% ipython --no-banner

In [1]: import numpy as np

In [2]: np.set_printoptions(suppress=True, linewidth=100)

In [3]: data = np.load("dump.npy")

In [4]: print(data.round(1))
[[-0.9  0.3 -0.2]
 [-0.4 -0.4  0.8]
 [ 0.2  0.9  0.5]]

In [5]: G = data.T @ data

In [6]: round(float(np.trace(G)), 1), (data ** 2).sum()
Out[6]: (3.0, np.float64(3.0))

In [7]: np.round(np.diag(G), 1)
Out[7]: array([1., 1., 1.])

In [8]: G.round(1) + 0
Out[8]: 
array([[1., 0., 0.],
       [0., 1., 0.],
       [0., 0., 1.]])

In [9]: (data @ data.T).shape
Out[9]: (3, 3)

In [10]: np.round(np.linalg.eigvalsh(G)[::-1], 1)
Out[10]: array([1., 1., 1.])

In [11]: np.round(np.linalg.svd(data, compute_uv=False) ** 2, 1)
Out[11]: array([1., 1., 1.])

In [12]: print(np.allclose(G, G.T))
True

In [13]: np.round(np.linalg.norm(data, axis=0), 1)
Out[13]: array([1., 1., 1.])

In [14]: np.round(data.T @ data, 1) + 0
Out[14]: 
array([[1., 0., 0.],
       [0., 1., 0.],
       [0., 0., 1.]])

In [15]: np.round(data @ data.T, 1) + 0
Out[15]: 
array([[1., 0., 0.],
       [0., 1., 0.],
       [0., 0., 1.]])

In [16]: A2 = np.array([[-2, 3], [2, 2]])

In [17]: basis = np.kron(A2, data)

In [18]: basis.round(1)
Out[18]: 
array([[ 1.8, -0.7,  0.4, -2.7,  1. , -0.7],
       [ 0.7,  0.8, -1.7, -1.1, -1.2,  2.5],
       [-0.4, -1.7, -1. ,  0.6,  2.6,  1.4],
       [-1.8,  0.7, -0.4, -1.8,  0.7, -0.4],
       [-0.7, -0.8,  1.7, -0.7, -0.8,  1.7],
       [ 0.4,  1.7,  1. ,  0.4,  1.7,  1. ]])

In [19]: round(np.linalg.norm(basis, 2), 1), round(np.linalg.norm(A2, 2) * np.linalg.norm(data, 2), 1)
Out[19]: (np.float64(3.7), np.float64(3.7))

In [20]: np.linalg.matrix_rank(basis)
Out[20]: np.int64(6)

In [21]: basis.shape
Out[21]: (6, 6)
